$ python -q
>>> import numpy as np
>>> from numpy import linalg as LA
>>> np.set_printoptions(precision=2, suppress=True, linewidth=200, floatmode="fixed")
>>> def rnd(a):
...     return np.round(a, 2) + 0
... 
>>> F = np.loadtxt("mat.csv", delimiter=",")
>>> F
array([[-2.25,  1.84,  2.76, -0.78, -2.20,  0.97, -0.20, -1.43, -1.26],
       [-1.40, -3.00, -0.75,  2.13,  4.78,  1.20, -0.71,  0.59, -2.46],
       [ 0.26, -2.89, -1.36,  2.35,  4.44, -0.03, -0.06,  0.93, -0.86],
       [ 0.89,  2.08, -0.24, -2.62, -3.96, -0.59,  0.85, -0.08,  2.89],
       [ 0.77,  2.57,  2.07,  0.67, -3.79, -2.41, -0.51, -0.06,  0.80],
       [-0.62, -1.27, -2.32, -3.38, -0.70,  1.32,  0.89, -0.71,  1.93],
       [ 0.38,  0.66, -1.41, -4.52, -2.88,  1.10,  1.96, -0.50,  3.24],
       [ 1.60, -1.42,  0.76,  4.26,  3.21, -1.66, -0.94,  1.47, -1.47],
       [ 0.75, -1.31,  0.74,  5.53,  4.48, -1.20, -1.01,  1.18, -3.01],
       [-0.93, -2.37,  0.18,  2.33,  2.90,  0.39, -0.34, -0.07, -2.25],
       [ 0.33,  1.61, -0.23, -3.34, -3.72, -0.02,  0.76, -1.15,  3.30],
       [-2.22, -3.57, -1.12, -0.98,  4.16,  3.48,  0.34, -0.18, -1.77],
       [ 1.80, -0.13, -1.53,  1.82,  0.83, -1.44, -0.14,  1.52,  0.99],
       [-2.12, -2.03, -1.63, -2.05,  2.19,  2.86,  0.05, -0.34, -1.31],
       [-2.38,  2.57,  1.79, -3.14, -3.48,  1.20, -0.48, -0.88, -0.13],
       [-0.78,  0.64,  1.14, -3.11, -2.18,  1.63,  0.07, -1.67,  0.22],
       [-0.47, -3.50, -0.50,  4.06,  5.15,  0.25, -0.44,  1.38, -2.98],
       [-0.36, -1.12, -1.78, -1.46,  0.96,  1.16,  0.51, -0.20,  0.46],
       [-1.19, -1.98, -2.07, -4.15,  1.34,  2.94,  0.25, -0.29,  0.26],
       [-2.93, -1.10,  0.51, -0.43,  1.43,  1.83, -0.40, -0.58, -2.86],
       [-0.23, -1.31, -2.26, -3.54, -0.01,  1.30,  0.82,  0.13,  1.45],
       [-0.68, -2.83, -3.19, -2.23,  2.52,  2.10,  0.46, -0.37,  0.63],
       [-1.30, -0.92,  1.96,  2.07,  2.52,  0.53, -0.49,  0.60, -2.85],
       [ 2.10, -0.12, -2.78, -1.17, -0.97, -0.65,  0.41,  0.17,  3.35],
       [ 0.27,  1.39,  0.14, -0.59, -2.59, -0.42,  0.40, -0.09,  1.03],
       [ 1.34, -1.83, -4.35, -3.19,  0.28,  0.52,  0.66,  0.70,  2.82],
       [ 1.17,  2.58,  2.53,  1.08, -4.06, -2.56, -0.66, -0.25,  0.26],
       [ 2.47, -0.15, -1.97, -1.54, -0.49, -0.70,  0.97,  0.94,  3.03]])
>>> x = np.array([2, 2, 0, 0, 1, 1, 2, 2, 1])
>>> y = F @ x
>>> rnd(LA.solve(F.T @ F, F.T @ y))
array([2.00, 2.00, 0.00, 0.00, 1.00, 1.00, 2.00, 2.00, 1.00])
>>> rng = np.random.default_rng(9316)
>>> y = y + 0.3 * rng.normal(size=28)
>>> rnd(y)
array([-6.44, -5.07,  0.47,  5.77, -0.48, -0.85,  7.19,  1.77, -0.59, -6.38,  2.86, -5.70,  6.05, -4.96, -4.59, -4.04, -3.76,  0.14, -2.19, -9.63,  1.11, -2.20, -4.34,  6.63,  1.46,  5.18, -0.77,
        9.87])
>>> beta, *_ = LA.lstsq(F, y)
>>> [round(float(LA.norm(LA.solve(F.T @ F + lam * np.eye(9), F.T @ y))), 2) for lam in (0, 1, 10, 100)]
[4.48, 3.66, 2.03, 1.13]
>>> mat = np.load("sample12.npy")
>>> mat
array([[ 3, -4,  0, -1,  2,  0, -4,  5,  3],
       [-4,  3, -4,  0, -1,  2,  0, -4,  5],
       [ 0, -4,  3, -4,  0, -1,  2,  0, -4],
       [-1,  0, -4,  3, -4,  0, -1,  2,  0],
       [ 2, -1,  0, -4,  3, -4,  0, -1,  2],
       [ 0,  2, -1,  0, -4,  3, -4,  0, -1],
       [-4,  0,  2, -1,  0, -4,  3, -4,  0],
       [ 5, -4,  0,  2, -1,  0, -4,  3, -4],
       [ 3,  5, -4,  0,  2, -1,  0, -4,  3]])
>>> lab = rng.permutation(9)
>>> lab
array([6, 1, 0, 4, 7, 8, 3, 2, 5])
>>> other = mat[lab][:, lab]
>>> np.trace(other)
np.int64(27)
>>> np.diag(other)
array([3, 3, 3, 3, 3, 3, 3, 3, 3])
>>> other
array([[ 3,  0, -4,  0, -4,  0, -1,  2, -4],
       [ 0,  3, -4, -1, -4,  5,  0, -4,  2],
       [-4, -4,  3,  2,  5,  3, -1,  0,  0],
       [ 0, -1,  2,  3, -1,  2, -4,  0, -4],
       [-4, -4,  5, -1,  3, -4,  2,  0,  0],
       [ 0,  5,  3,  2, -4,  3,  0, -4, -1],
       [-1,  0, -1, -4,  2,  0,  3, -4,  0],
       [ 2, -4,  0,  0,  0, -4, -4,  3, -1],
       [-4,  2,  0, -4,  0, -1,  0, -1,  3]])
>>> vals, evecs = LA.eigh(mat)
>>> vals.sum(), np.trace(mat)
(np.float64(27.0), np.int64(27))
>>> rnd(vals)
array([-6.58, -4.65, -2.89, -2.34,  0.19,  5.15, 10.13, 12.66, 15.32])
>>> rnd(evecs @ np.diag(vals) @ evecs.T)
array([[ 3.00, -4.00,  0.00, -1.00,  2.00,  0.00, -4.00,  5.00,  3.00],
       [-4.00,  3.00, -4.00,  0.00, -1.00,  2.00,  0.00, -4.00,  5.00],
       [ 0.00, -4.00,  3.00, -4.00,  0.00, -1.00,  2.00,  0.00, -4.00],
       [-1.00,  0.00, -4.00,  3.00, -4.00,  0.00, -1.00,  2.00,  0.00],
       [ 2.00, -1.00,  0.00, -4.00,  3.00, -4.00,  0.00, -1.00,  2.00],
       [ 0.00,  2.00, -1.00,  0.00, -4.00,  3.00, -4.00,  0.00, -1.00],
       [-4.00,  0.00,  2.00, -1.00,  0.00, -4.00,  3.00, -4.00,  0.00],
       [ 5.00, -4.00,  0.00,  2.00, -1.00,  0.00, -4.00,  3.00, -4.00],
       [ 3.00,  5.00, -4.00,  0.00,  2.00, -1.00,  0.00, -4.00,  3.00]])
>>> rnd(LA.svd(mat, compute_uv=False))
array([15.32, 12.66, 10.13,  6.58,  5.15,  4.65,  2.89,  2.34,  0.19])
